In [1]: import numpy as np

In [2]: import numpy.linalg as la

In [3]: np.set_printoptions(suppress=True, linewidth=140)

In [4]: mat = np.load("dump.npy")

In [5]: print(mat)
[[-2. -1. -2.  1.]
 [ 0.  0.  1.  2.]
 [ 1.  2.  0. -4.]
 [ 0.  0.  0. -3.]]

In [6]: q, Rm = la.qr(mat)

In [7]: print(np.round(q.T @ q, 3) + 0)
[[1. 0. 0. 0.]
 [0. 1. 0. 0.]
 [0. 0. 1. 0.]
 [0. 0. 0. 1.]]

In [8]: print(np.round(np.abs(np.diag(Rm)), 3))
[2.236 1.342 1.    3.   ]

In [9]: print(np.allclose(Rm.T @ Rm, mat.T @ mat))
True

In [10]: print(Rm.round(3))
[[ 2.236  1.789  1.789 -2.683]
 [ 0.    -1.342  0.894  3.13 ]
 [ 0.     0.    -1.    -2.   ]
 [ 0.     0.     0.    -3.   ]]

In [11]: vec = np.array([5, 5, 6, 8])

In [12]: a = np.maximum(mat @ vec, 0)

In [13]: print(np.round(np.tanh(mat @ vec), 3))
[-1.  1. -1. -1.]

In [14]: print(mat * (a > 1e-9)[:, None])
[[-0. -0. -0.  0.]
 [ 0.  0.  1.  2.]
 [ 0.  0.  0. -0.]
 [ 0.  0.  0. -0.]]

In [15]: print(a)
[ 0. 22.  0.  0.]

In [16]: print(mat.T @ a)
[ 0.  0. 22. 44.]

In [17]: arr = np.loadtxt("block19.csv", delimiter=",")

In [18]: print(arr.round(3))
[[ 0.707  0.707  0.   ]
 [-0.707  0.707  0.   ]
 [ 0.     0.     1.   ]]

In [19]: # 2 groups of indices that never mix

In [20]: hat = np.triu(np.array([[7, 5, 7], [1, 6, 7], [3, 9, 5]]), 1) + np.eye(3)

In [21]: B = hat @ arr @ la.inv(hat)

In [22]: print(round(float(np.trace(B)), 3), round(np.trace(arr), 3))
2.414 2.414

In [23]: print(B.round(3))
[[  -2.828   18.385 -101.894]
 [  -0.707    4.243  -17.749]
 [   0.       0.       1.   ]]

In [24]: print(np.round(hat @ arr - arr @ hat, 3))
[[-3.536  0.    -2.899]
 [ 0.     3.536  7.   ]
 [ 0.     0.     0.   ]]

In [25]: vec = np.array([7, -1, -9])

In [26]: print(round(la.det(arr), 3))
1.0

In [27]: print(np.round(la.inv(arr), 3))
[[ 0.707 -0.707  0.   ]
 [ 0.707  0.707  0.   ]
 [ 0.     0.     1.   ]]

In [28]: print(3 - la.matrix_rank(arr - np.eye(3), tol=1e-8))
1

In [29]: print(round(np.einsum("ij,ji->", arr, arr), 3))
1.0

In [30]: print(round(la.det(arr.T), 3))
1.0

In [31]: print(np.round(np.kron(np.eye(2, dtype=int), arr), 3))
[[ 0.707  0.707  0.     0.     0.     0.   ]
 [-0.707  0.707  0.    -0.     0.     0.   ]
 [ 0.     0.     1.     0.     0.     0.   ]
 [ 0.     0.     0.     0.707  0.707  0.   ]
 [-0.     0.     0.    -0.707  0.707  0.   ]
 [ 0.     0.     0.     0.     0.     1.   ]]

In [32]: print(np.round(la.eigvals(arr), 3))
[0.707+0.707j 0.707-0.707j 1.   +0.j   ]

In [33]: print(round(np.einsum("ii->", arr), 3))
2.414

In [34]: B = la.inv(arr)

In [35]: print(B.round(3))
[[ 0.707 -0.707  0.   ]
 [ 0.707  0.707  0.   ]
 [ 0.     0.     1.   ]]

In [36]: print((np.abs(B) > 1e-9).astype(int))
[[1 1 0]
 [1 1 0]
 [0 0 1]]

In [37]: print(np.round(la.inv(B), 3))
[[ 0.707  0.707  0.   ]
 [-0.707  0.707  0.   ]
 [ 0.     0.     1.   ]]

In [38]: print(round(la.cond(arr), 3))
1.0

In [39]: print(np.round(la.det(arr) * B, 3))
[[ 0.707 -0.707  0.   ]
 [ 0.707  0.707  0.   ]
 [ 0.     0.     1.   ]]

In [40]: B = np.array([[0, 1, 1], [3, 2, 2]])

In [41]: W2 = np.kron(B, arr)

In [42]: print(W2.shape)
(6, 9)

In [43]: feats = np.load("arr.npy")

In [44]: print(feats)
[[-0.5 -1.3]
 [-0.1  0.2]]

In [45]: q, vecs = la.qr(feats[:, :1])[0], la.qr(feats[:, 1:])[0]

In [46]: sig = la.svd(q.T @ vecs, compute_uv=False)

In [47]: print(np.round(np.degrees(np.arccos(sig.clip(0, 1))), 3))
[20.056]

In [48]: print(round(float(la.norm(q @ q.T - vecs @ vecs.T, 2)), 3))
0.343

In [49]: r0, g = feats[1], feats[0]

In [50]: print(round(float(r0 @ g), 3))
-0.21

In [51]: p = (r0 @ g) / (r0 @ r0) * r0

In [52]: print(np.round(la.norm(r0 + g) ** 2 + la.norm(r0 - g) ** 2, 3))
3.98

In [53]: q = feats.astype(float).copy()

In [54]: for j in range(2):
    ...:     q[:, j] -= q[:, :j] @ (q[:, :j].T @ q[:, j])
    ...:     q[:, j] /= la.norm(q[:, j])
    ...: 

In [55]: print(np.round(q.T @ feats, 3) + 0)
[[0.51  1.236]
 [0.    0.451]]

In [56]: print(q.round(3))
[[-0.981 -0.196]
 [-0.196  0.981]]

In [57]: print(np.round(q.T @ q, 3) + 0)
[[1. 0.]
 [0. 1.]]

In [58]: print(round(float(la.eigvalsh(q).min()), 3))
-1.0

In [59]: print(np.abs(feats).max())
1.3

In [60]: print(feats.mean(axis=0))
[-0.3  -0.55]

In [61]: X = np.array([[2.2, 1.0, 0.0, -0.5],
    ...:     [0.2, -0.8, -0.9, -4.5],
    ...:     [-0.5, -0.1, 2.0, -3.0]])

In [62]: th = np.radians(60)

In [63]: Rm = np.eye(4)

In [64]: Rm[3, 3] = Rm[1, 1] = np.cos(th)

In [65]: Rm[3, 1], Rm[1, 3] = -np.sin(th), np.sin(th)

In [66]: print(Rm.round(3))
[[ 1.     0.     0.     0.   ]
 [ 0.     0.5    0.     0.866]
 [ 0.     0.     1.     0.   ]
 [ 0.    -0.866  0.     0.5  ]]

In [67]: B = X @ Rm.T

In [68]: print(np.allclose(la.norm(X, axis=1), la.norm(B, axis=1)))
True

In [69]: print(B.round(3))
[[ 2.2    0.067  0.    -1.116]
 [ 0.2   -4.297 -0.9   -1.557]
 [-0.5   -2.648  2.    -1.413]]

In [70]: print(np.allclose(X @ X.T, B @ B.T))
True

In [71]: U, sig, Vt = la.svd(B, full_matrices=False)

In [72]: print((sig > 1e-8).sum())
3

In [73]: print(np.round(np.abs(Vt[0]), 3))
[0.007 0.916 0.074 0.394]

In [74]: print(np.round(np.cumsum(sig ** 2) / np.sum(sig ** 2), 3))
[0.731 0.889 1.   ]

In [75]: print(np.abs(U[:, 0]).round(6).argmax())
1

In [76]: W1 = np.array([[-7, 2, 1, -7, -7, 6],
    ...:     [-4, 5, 4, 2, -4, 3],
    ...:     [-6, -4, -5, 9, 7, -9],
    ...:     [-6, -5, 3, -4, 0, 5]])

In [77]: coef = np.array([0, 8, -3, -9, 3, -4])

In [78]: act = np.maximum(X @ W1 + coef, 0)

In [79]: print(la.matrix_rank(act))
3

In [80]: print(act.round(3))
[[ 0.  19.9  1.7  0.   0.   9.7]
 [34.2 30.5  0.   0.   0.   0. ]
 [ 9.9 13.5  0.  24.3 20.9  0. ]]

In [81]: W2 = np.array([[3, -1], [0, -1], [3, 3], [3, -3], [1, -2], [0, -2]])

In [82]: print(W1 @ W2)
[[-46  31]
 [  2   7]
 [  1 -28]
 [-21  22]]

In [83]: print(np.round(act @ W2, 3))
[[   5.1  -34.2]
 [ 102.6  -64.7]
 [ 123.5 -138.1]]

In [84]: th = np.radians(36)

In [85]: Rm = np.eye(6)

In [86]: Rm[4, 4] = Rm[3, 3] = np.cos(th)

In [87]: Rm[4, 3], Rm[3, 4] = -np.sin(th), np.sin(th)

In [88]: print(Rm.round(3))
[[ 1.     0.     0.     0.     0.     0.   ]
 [ 0.     1.     0.     0.     0.     0.   ]
 [ 0.     0.     1.     0.     0.     0.   ]
 [ 0.     0.     0.     0.809  0.588  0.   ]
 [ 0.     0.     0.    -0.588  0.809  0.   ]
 [ 0.     0.     0.     0.     0.     1.   ]]

In [89]: B = act @ Rm.T

In [90]: print(B.round(3))
[[ 0.    19.9    1.7    0.     0.     9.7  ]
 [34.2   30.5    0.     0.     0.     0.   ]
 [ 9.9   13.5    0.    31.944  2.625  0.   ]]

In [91]: print(round(float(la.det(Rm)), 3), round(np.trace(Rm), 3))
1.0 5.618

In [92]: print(np.round(la.svd(act, compute_uv=False), 3), np.round(la.svd(B, compute_uv=False), 3))
[52.393 29.432 17.004] [52.393 29.432 17.004]

In [93]: data = np.load("case2.npy")

In [94]: print(data)
[[-4  3 -4  3]
 [-1 -3 -1 -3]
 [-4  3 -4  3]
 [-1 -3 -1 -3]]

In [95]: U, sig, Vt = la.svd(data)

In [96]: print(np.argmax(sig[:-1] / (sig[1:] + 1e-6)) + 1)
2

In [97]: B = U[:, :2] @ np.diag(sig[:2]) @ Vt[:2]

In [98]: print(la.matrix_rank(data, rtol=0.05))
2

In [99]: print(la.matrix_rank(B))
2

In [100]: print(round(float(np.abs(data - B).max()), 3))
0.0

In [101]: W0 = np.load("m.npy")

In [102]: print(W0)
[[1.  0.2]
 [0.2 1. ]]

In [103]: ev, vecs = la.eigh(W0)

In [104]: vec = np.array([-1, -2])

In [105]: print(np.round(vec @ W0 @ vec, 3))
5.8

In [106]: print(np.round(la.eigvalsh(W0[1:, 1:]), 3))
[1.]

In [107]: print(np.round(vecs * np.abs(ev) @ vecs.T, 3))
[[1.  0.2]
 [0.2 1. ]]

In [108]: print(np.round(vecs * np.maximum(ev, 0) @ vecs.T, 3))
[[1.  0.2]
 [0.2 1. ]]

In [109]: vec = np.array([-2, 2])

In [110]: y = W0 @ vec

In [111]: print(y)
[-1.6  1.6]

In [112]: print(np.round(la.solve(W0, 2 * y), 3))
[-4.  4.]

In [113]: print(np.round(la.solve(W0, y + W0[:, 0]), 3))
[-1.  2.]

In [114]: print(np.round(la.solve(W0, y), 3))
[-2.  2.]

In [115]: ev, vecs = la.eigh(W0)

In [116]: print(np.round(vecs.T @ vecs, 3) + 0)
[[1. 0.]
 [0. 1.]]

In [117]: print(np.unique(ev.round(6) + 0, return_counts=True)[1])
[1 1]

In [118]: print(np.round(la.eigvalsh(W0 @ W0), 3))
[0.64 1.44]

In [119]: print(ev.sum(), np.trace(W0))
2.0 2.0

In [120]: print(np.round(la.svd(W0, compute_uv=False), 3))
[1.2 0.8]

In [121]: print(ev)
[0.8 1.2]

In [122]: print(np.round(vecs.T @ W0 @ vecs, 3) + 0)
[[0.8 0. ]
 [0.  1.2]]

In [123]: vec = np.array([9, 5])

In [124]: a = np.maximum(W0 @ vec, 0)

In [125]: print(np.maximum(W0 @ vec, 0) - np.maximum(-W0 @ vec, 0))
[10.   6.8]

In [126]: print(W0.T @ a)
[11.36  8.8 ]

In [127]: print(a)
[10.   6.8]

In [128]: print(np.flatnonzero(a > 1e-9))
[0 1]

In [129]: print(np.round(np.tanh(W0 @ vec), 3))
[1. 1.]

In [130]: print(np.maximum(W0 @ (3 * vec), 0))
[30.  20.4]

In [131]: G = X.T @ X

In [132]: print(np.round(la.eigvalsh(G)[::-1], 3) + 0)
[30.049  6.469  4.572  0.   ]

In [133]: print(np.trace(G), (X ** 2).sum())
41.09 41.09

In [134]: print(np.allclose(G, G.T))
True

In [135]: print(np.round(la.svd(X, compute_uv=False) ** 2, 3))
[30.049  6.469  4.572]

In [136]: print((X @ X.T).shape)
(3, 3)

In [137]: print(G.round(3))
[[ 5.13  2.09 -1.18 -0.5 ]
 [ 2.09  1.65  0.52  3.4 ]
 [-1.18  0.52  4.81 -1.95]
 [-0.5   3.4  -1.95 29.5 ]]

In [138]: E = np.load("mat.npy")

In [139]: print(E)
[[ 1 -2  4]
 [ 1 -1  1]
 [ 1  0  0]]

In [140]: ev, vecs = la.eig(E)

In [141]: print(np.round(np.sort(la.eigvals(E.T)), 3))
[-1. -1.  2.]

In [142]: ev, vecs = la.eig(feats)

In [143]: print(round(float(np.prod(ev)), 3))
-0.23

In [144]: print(np.round(np.sort(la.eigvals(la.inv(feats))), 3))
[-1.533  2.837]

In [145]: vec = np.array([-5, -9, 3])

In [146]: y = E @ vec

In [147]: print(y)
[25  7 -5]

In [148]: print(np.round(la.solve(E.T, E[2]), 3))
[0. 0. 1.]

In [149]: print(np.round(la.solve(E, E[:, 2]), 3))
[0. 0. 1.]

In [150]: print(np.round(la.solve(E, 2 * y), 3))
[-10. -18.   6.]

In [151]: B = np.array([[2, 7], [0, 9], [0, 6]])

In [152]: print(np.vstack([E, B.T]).shape)
(5, 3)

In [153]: print(np.einsum("ik,kj->ji", E, B))
[[ 2  2  2]
 [13  4  7]]

In [154]: print(E @ B)
[[ 2 13]
 [ 2  4]
 [ 2  7]]

In [155]: print(np.einsum("ij->j", E))
[ 3 -3  5]

In [156]: print(B.T @ E.T)
[[ 2  2  2]
 [13  4  7]]

In [157]: m1 = np.load("sample11.npy")

In [158]: print(m1)
[[ 0 -2  0]
 [-2  0 -2]
 [ 0 -2  0]]

In [159]: U, sig, Vt = la.svd(m1)

In [160]: vecs = Vt[:(sig > 1e-8).sum()]

In [161]: rng = np.random.default_rng(4808)

In [162]: vec = m1[0] + 2 * m1[1] + rng.integers(2) * np.eye(3)[1]

In [163]: print(vec)
[-4. -1. -4.]

In [164]: print(np.round(np.diag(vecs.T @ vecs), 3))
[0.5 1.  0.5]

In [165]: print(la.matrix_rank(np.vstack([m1, vec])))
2

In [166]: print(la.lstsq(m1[:-1].T, m1[-1])[2])
2

In [167]: print(np.abs(np.diag(la.qr(m1)[1])) > 1e-9)
[ True  True False]

In [168]: print(np.allclose(m1[:-1].T @ la.lstsq(m1[:-1].T, m1[-1])[0], m1[-1]))
True

In [169]: print(np.unique(m1.round(6), axis=0).shape)
(2, 3)
